% python3 -q
>>> import numpy as np
>>> from numpy import linalg as LA
>>> np.set_printoptions(precision=3, suppress=True, linewidth=100, sign=" ")
>>> tidy = lambda a: np.round(a, 3) + 0
>>> basis = np.array([[1.3, 1.3, 0.3, 1.5, 0.1, -1.0, -0.3, -1.1, -1.1]])
>>> rng = np.random.default_rng(8036)
>>> data = np.array([[0],
...     [-1],
...     [1],
...     [-1],
...     [-2],
...     [0],
...     [2],
...     [-2],
...     [-1],
...     [0],
...     [-1],
...     [-1],
...     [2],
...     [1],
...     [2],
...     [0],
...     [0],
...     [0],
...     [-1],
...     [-2],
...     [0],
...     [1],
...     [2],
...     [-2],
...     [-1],
...     [2],
...     [2],
...     [1],
...     [2],
...     [-2],
...     [-2],
...     [-2],
...     [2],
...     [-1],
...     [1],
...     [0],
...     [1],
...     [2],
...     [1],
...     [-2],
...     [2],
...     [0]]) @ basis + 0.3 * rng.normal(size=(42, 9))
>>> tidy(data)
array([[-0.198,  0.137,  0.334, -0.392,  0.426, -0.067, -0.151, -0.072,  0.344],
       [-1.502, -0.808, -0.468, -1.1  ,  0.041,  1.337,  0.479,  1.281,  1.013],
       [ 1.263,  1.323,  0.088,  1.392,  0.544, -0.666, -0.468, -1.28 , -1.062],
       [-1.201, -0.974, -0.258, -1.43 ,  0.314,  1.307,  0.166,  1.315,  1.004],
       [-2.552, -2.686, -0.884, -2.887, -0.253,  2.379,  0.879,  2.213,  2.222],
       [-0.114, -0.491,  0.188, -0.053,  0.327,  0.074,  0.296,  0.109, -0.265],
       [ 2.466,  2.453,  0.731,  3.541,  0.123, -2.398, -0.524, -1.679, -2.557],
       [-2.672, -2.87 , -0.302, -3.042,  0.087,  1.873,  0.271,  2.212,  2.4  ],
       [-1.47 , -1.145, -0.238, -1.783,  0.16 ,  1.279,  0.017,  1.726,  1.282],
       [-0.023, -0.412, -0.068,  0.497,  0.333,  0.168,  0.115,  0.022, -0.272],
       [-0.769, -1.568, -0.019, -1.647, -0.257,  0.831,  0.042,  0.504,  1.3  ],
       [-1.286, -1.39 , -0.189, -0.998, -0.37 ,  0.945,  0.306,  1.575,  1.407],
       [ 2.188,  2.462,  0.022,  3.32 , -0.03 , -2.127, -0.536, -2.182, -1.52 ],
       [ 1.098,  1.344,  0.455,  1.14 , -0.023, -0.981, -0.557, -0.962, -1.115],
       [ 2.811,  2.618,  0.475,  3.187,  0.039, -2.15 , -0.632, -2.384, -1.679],
       [ 0.226, -0.321,  0.639,  0.099,  0.471, -0.145, -0.366,  0.048,  0.097],
       [ 0.268, -0.09 ,  0.63 , -0.151,  0.214,  0.06 ,  0.331,  0.025, -0.063],
       [-0.089,  0.132, -0.13 , -0.343, -0.194, -0.091, -0.117, -0.057, -0.28 ],
       [-1.203, -0.723, -0.777, -1.215,  0.089,  1.142,  0.114,  0.844,  0.569],
       [-2.834, -2.703, -0.67 , -2.975, -0.233,  2.253,  0.569,  2.149,  1.939],
       [ 0.148, -0.037,  0.225, -0.492, -0.131, -0.104, -0.137,  0.138, -0.004],
       [ 1.281,  1.027,  0.091,  1.696,  0.018, -1.097, -0.276, -0.657, -1.146],
       [ 2.792,  2.392,  0.875,  3.56 , -0.278, -2.506, -1.175, -2.68 , -2.637],
       [-2.483, -3.225, -0.058, -2.747, -0.227,  2.346,  0.482,  2.053,  2.558],
       [-0.867, -1.723, -0.342, -1.266,  0.457,  0.792,  0.352,  1.38 ,  0.775],
       [ 2.931,  2.443,  0.403,  3.187, -0.201, -1.965, -0.584, -2.454, -2.136],
       [ 2.87 ,  2.928,  0.448,  2.967, -0.058, -1.977, -0.431, -2.088, -2.002],
       [ 1.057,  0.84 ,  0.405,  1.566,  0.226, -1.109,  0.145, -0.741, -0.659],
       [ 2.808,  2.399,  0.877,  2.616, -0.103, -2.147, -0.191, -2.7  , -1.608],
       [-2.409, -2.372, -0.127, -2.251,  0.209,  1.882,  0.556,  2.77 ,  2.184],
       [-2.559, -1.939, -0.127, -3.53 ,  0.043,  1.707,  0.414,  2.102,  2.239],
       [-2.313, -2.883, -0.129, -3.088, -1.031,  2.204,  0.458,  2.058,  2.339],
       [ 3.135,  2.404,  0.947,  2.939,  0.545, -2.77 , -0.958, -2.444, -2.524],
       [-1.731, -1.983, -0.032, -1.47 ,  0.389,  1.101, -0.142,  1.048,  1.008],
       [ 1.127,  1.142,  0.616,  1.794, -0.082, -0.787, -0.202, -1.476, -1.294],
       [ 0.472, -0.293,  0.339, -0.008,  0.058, -0.26 ,  0.125,  0.061,  0.011],
       [ 1.788,  1.193, -0.014,  1.01 ,  0.072, -0.99 , -0.674, -1.022, -1.082],
       [ 2.739,  2.346,  0.631,  3.374,  0.659, -2.072, -0.544, -2.111, -2.025],
       [ 1.701,  1.356, -0.055,  1.5  , -0.025, -0.639, -0.586, -1.04 , -1.179],
       [-2.711, -2.799, -0.795, -2.786, -0.525,  1.749,  0.374,  2.358,  2.368],
       [ 2.926,  2.604,  0.188,  3.345,  0.268, -1.794, -0.128, -2.26 , -2.342],
       [-0.258, -0.681, -0.331, -0.027, -0.422,  0.083, -0.009, -0.233, -0.27 ]])
>>> vec = np.array([0, -3, -9, 8, 2, 8, 2, -9, -5])
>>> target = data @ vec
>>> tidy(LA.lstsq(data, target)[0])
array([ 0., -3., -9.,  8.,  2.,  8.,  2., -9., -5.])
>>> target = target + 0.02 * rng.normal(size=42)
>>> tidy(target)
array([ -7.602,  -7.054,  18.048, -11.611, -17.877,   1.584,  22.285, -29.203, -20.038,   9.186,
       -13.135, -15.914,  28.09 ,   6.174,  24.804,  -5.858,  -4.966,  -1.423,  -1.462, -20.017,
        -8.448,  12.005,  27.755, -23.774, -10.211,  30.047,  22.948,   8.192,  20.407, -28.994,
       -36.811, -28.625,  19.407, -10.706,  18.276,  -4.563,  10.11 ,  27.021,  17.34 , -26.123,
        35.195,   8.05 ])
>>> beta, *_ = LA.lstsq(data, target)
>>> [round(float(LA.norm(LA.solve(data.T @ data + lam * np.eye(9), data.T @ target))), 2) for lam in (0, 1, 10, 100)]
[18.21, 14.31, 6.39, 3.8]
>>> tidy(beta)
array([-0.009, -2.989, -8.995,  7.991,  2.01 ,  7.992,  1.997, -9.004, -4.995])
>>> tidy(LA.norm(target - data @ beta))
np.float64(0.141)
>>> beta.round()
array([-0., -3., -9.,  8.,  2.,  8.,  2., -9., -5.])
>>> f = np.array([0, -2, -2])
>>> tidy(np.polyval(f, data[11]))
array([ 0.571,  0.78 , -1.621, -0.005, -1.26 , -3.889, -2.612, -5.15 , -4.815])
>>> basis = data[[41, 0]].astype(float)
>>> for _ in range(7):
...     lab = LA.norm(data[:, None] - basis, axis=-1).argmin(axis=1)
...     basis = np.array([data[lab == j].mean(axis=0) for j in range(2)])
... 
>>> lab
array([ 0,  0,  1,  0,  0,  0,  1,  0,  0,  0,  0,  0,  1,  1,  1,  0,  0,  0,  0,  0,  0,  1,  1,
        0,  0,  1,  1,  1,  1,  0,  0,  0,  1,  0,  1,  0,  1,  1,  1,  0,  1,  0])
>>> np.abs(basis[1] - basis[0]).argmax()
np.int64(3)
>>> vec = np.array([0, 4, 4, -5, -5, -2, -4, 0, 0])
>>> (data @ vec).argmax()
np.int64(22)
>>> LA.matrix_rank(data, rtol=0.1)
np.int64(1)
>>> tidy(np.abs(LA.svd(data)[2][-1]))
array([ 0.046,  0.192,  0.454,  0.182,  0.182,  0.723,  0.378,  0.116,  0.098])
>>> [round(float(x), 3) for x in LA.svd(data, compute_uv=False)[:3]]
[28.68, 2.466, 2.318]
>>> LA.cond(data) > 100
np.False_
>>> round(np.log10(LA.cond(data)))
1
>>> lab = rng.integers(0, 2, 5)
>>> A = np.array([[6, 3, 7, 6, 6],
...     [4, 6, 5, 2, 2],
...     [3, 8, 8, 2, 1],
...     [2, 8, 6, 4, 8],
...     [1, 8, 1, 5, 0]]) * (lab[:, None] == lab)
>>> A
array([[ 6,  3,  0,  6,  0],
       [ 4,  6,  0,  2,  0],
       [ 0,  0,  8,  0,  1],
       [ 2,  8,  0,  4,  0],
       [ 0,  0,  1,  0,  0]])
>>> out = np.array([[-1, 0, -1], [-2, 1, 1]])
>>> basis = np.kron(out, A)
>>> basis
array([[ -6,  -3,   0,  -6,   0,   0,   0,   0,   0,   0,  -6,  -3,   0,  -6,   0],
       [ -4,  -6,   0,  -2,   0,   0,   0,   0,   0,   0,  -4,  -6,   0,  -2,   0],
       [  0,   0,  -8,   0,  -1,   0,   0,   0,   0,   0,   0,   0,  -8,   0,  -1],
       [ -2,  -8,   0,  -4,   0,   0,   0,   0,   0,   0,  -2,  -8,   0,  -4,   0],
       [  0,   0,  -1,   0,   0,   0,   0,   0,   0,   0,   0,   0,  -1,   0,   0],
       [-12,  -6,   0, -12,   0,   6,   3,   0,   6,   0,   6,   3,   0,   6,   0],
       [ -8, -12,   0,  -4,   0,   4,   6,   0,   2,   0,   4,   6,   0,   2,   0],
       [  0,   0, -16,   0,  -2,   0,   0,   8,   0,   1,   0,   0,   8,   0,   1],
       [ -4, -16,   0,  -8,   0,   2,   8,   0,   4,   0,   2,   8,   0,   4,   0],
       [  0,   0,  -2,   0,   0,   0,   0,   1,   0,   0,   0,   0,   1,   0,   0]])
>>> print(LA.norm(basis, axis=1).argmax())
8
>>> tidy(LA.norm(basis, axis=1))
array([ 12.728,  10.583,  11.402,  12.961,   1.414,  22.045,  18.33 ,  19.748,  22.45 ,   2.449])
>>> basis[5] @ basis[9]
np.int64(0)
>>> tidy(LA.norm(basis, "nuc"))
np.float64(110.856)
>>> tidy(LA.norm(basis, 2))
np.float64(34.726)
>>> tidy(LA.norm(basis, axis=0))
array([ 16.733,  23.345,  18.028,  16.733,   2.236,   7.483,  10.44 ,   8.062,   7.483,   1.   ,
        10.583,  14.765,  11.402,  10.583,   1.414])
>>> tidy(LA.norm(basis[5] - basis[9]))
np.float64(22.181)
>>> tidy(LA.norm(basis, 1)), tidy(LA.norm(basis, np.inf))
(np.float64(51.0), np.float64(60.0))
>>> K = np.load("case2.npy")
>>> K
array([[ 5.007,  4.095,  1.978,  3.994,  2.962,  3.021,  1.943,  3.985,  4.056],
       [-2.04 ,  1.963,  3.989, -5.053,  4.065, -2.003, -2.016,  5.056,  2.007],
       [-7.992, -4.095, -2.008, -6.011, -4.002, -3.951, -2.055, -4.064, -3.978],
       [-1.978,  2.028,  4.058, -5.063,  4.038, -2.001, -1.882,  4.967,  2.042],
       [-7.946, -1.965,  0.009, -7.012, -2.056, -4.015, -1.889, -1.045, -2.007]])
>>> LA.matrix_rank(K, rtol=0.1)
np.int64(2)
>>> np.argsort(-LA.norm(K, axis=0).round(6), kind="stable")[:3]
array([ 0,  3,  7])
>>> tidy(LA.norm(K, 2) / LA.norm(K))
np.float64(0.809)
>>> print([round(float(x), 3) for x in LA.svd(K, compute_uv=False)[:3]])
[20.731, 14.927, 1.935]
>>> vec = np.array([2, -2, -2, -2, 1])
>>> a = np.maximum(A @ vec, 0)
>>> np.maximum(A @ vec, 0) - np.maximum(-A @ vec, 0)
array([ -6,  -8, -15, -20,  -2])
>>> blk = np.stack([K, 3 * K, K[::-1]])
>>> tidy(LA.norm(blk, axis=(1, 2)))
array([ 25.62,  76.86,  25.62])
>>> (blk @ K.T).shape
(3, 5, 5)
>>> LA.matrix_rank(blk.reshape(3, -1))
np.int64(2)
>>> tidy(LA.norm(K) ** 2 / LA.norm(K, 2) ** 2)
np.float64(1.527)
>>> print(tidy(LA.norm(K, axis=1)))
[ 10.757  10.181  13.748  10.14   12.05 ]
>>> tidy(LA.norm(K[2] - K[0]))
np.float64(24.382)
>>> tidy(LA.norm(K[2], 1)), tidy(LA.norm(K[2], np.inf))
(np.float64(38.156), np.float64(7.992))
>>> LA.norm(K, axis=1).argmax()
np.int64(2)
>>> tidy(LA.norm(K, axis=0))
array([ 12.655,   6.735,   6.35 ,  12.346,   7.864,   6.991,   4.379,   9.15 ,   6.671])
>>> tidy(K[2] @ K[0])
np.float64(-144.877)
>>> feats = np.load("m.npy")
>>> tidy(feats)
array([[-0.994, -1.264,  0.51 ,  0.226],
       [ 1.05 , -1.311, -0.136,  1.689],
       [-0.103, -0.842, -0.38 , -1.197],
       [ 0.482,  0.605, -1.549,  1.163],
       [-0.365,  0.008, -0.841, -0.108],
       [ 1.415, -1.179, -0.641, -1.039],
       [ 0.635,  0.454, -0.373, -0.96 ],
       [ 0.675,  0.896,  1.724, -0.332]])
>>> G = np.cov(data, rowvar=False)
>>> print(tidy(np.median(data, axis=0)))
[ 0.063 -0.192  0.004 -0.04   0.042 -0.079 -0.063  0.024 -0.164]
>>> tidy(np.polyfit(data[:, 0], data[:, 5], 1))
array([-0.783,  0.048])
>>> np.argsort(-data.std(axis=0).round(6), kind="stable")
array([ 3,  0,  1,  7,  8,  5,  2,  6,  4])
>>> tidy(feats.mean(axis=0))
array([ 0.35 , -0.329, -0.211, -0.07 ])
>>> tidy(np.abs(feats).max())
np.float64(1.724)
>>> LA.rank(feats)
Traceback (most recent call last):
  File "<python-input-73>", line 1, in <module>
    LA.rank(feats)
    ^^^^^^^
AttributeError: module 'numpy.linalg' has no attribute 'rank'
>>> tidy(LA.norm(feats))
np.float64(5.194)
>>> tidy(feats.sum(axis=1))
array([-1.522,  1.292, -2.522,  0.701, -1.305, -1.444, -0.244,  2.963])
>>> tidy(feats.sum(axis=0))
array([ 2.796, -2.633, -1.686, -0.558])
>>> tidy(LA.svd(feats, compute_uv=False))
array([ 3.   ,  2.7  ,  2.43 ,  2.187])
